% python3 -q
>>> import numpy as np
>>> np.set_printoptions(precision=3, suppress=True, linewidth=140)
>>> arr = np.load("arr.npy")
>>> print(arr)
[[-18  -3   0   9  -7 -16  12]
 [ -3 -16 -10   2   1   5  -8]
 [  0 -10  -4  -4   6   9 -11]
 [  9   2  -4  14   6   8   2]
 [ -7   1   6   6   4  -4   6]
 [-16   5   9   8  -4  -2 -15]
 [ 12  -8 -11   2   6 -15  18]]
>>> x = np.array([-2, -3, -2, -3, -3, 0, 0])
>>> arr @ np.ones(7)
array([-23., -29., -14.,  37.,  12., -15.,   4.])
>>> arr @ (2 * x)
array([  78,  130,   64, -152,  -62,  -26,   -4])
>>> print(np.sign((arr @ x).round(6)))
[ 1  1  1 -1 -1 -1 -1]
>>> np.linalg.norm(arr @ x) <= np.linalg.norm(arr, 2) * np.linalg.norm(x) + 1e-9
np.True_
>>> arr @ x
array([ 39,  65,  32, -76, -31, -13,  -2])
>>> (arr * x).sum(axis=1)
array([ 39,  65,  32, -76, -31, -13,  -2])
>>> x = np.array([3, 1, 3, 0, 3, 1, 1])
>>> rhs = arr @ x
>>> print(rhs)
[-82 -55  -6  45  12 -45  16]
>>> np.round(np.linalg.solve(arr, 2 * rhs), 3) + 0
array([6., 2., 6., 0., 6., 2., 2.])
>>> np.round(np.linalg.solve(arr, rhs), 3) + 0
array([3., 1., 3., 0., 3., 1., 1.])
>>> blk = np.stack([arr, -2 * arr, arr[::-1]])
>>> (blk @ arr.T).shape
(3, 7, 7)
>>> np.linalg.matrix_rank(blk)
array([7, 7, 7])
>>> blk.shape
(3, 7, 7)
>>> print(np.linalg.norm(blk, axis=(1, 2)))
[ 62.225 124.451  62.225]
>>> gram = arr.T @ arr
>>> np.diag(gram)
array([863, 459, 370, 401, 190, 671, 918])
>>> print(np.linalg.svd(arr, compute_uv=False) ** 2)
[1456.196 1319.827  601.609  359.174   73.709   60.333    1.151]
>>> np.linalg.matrix_rank(gram)
np.int64(7)
>>> np.allclose(gram, gram.T)
True
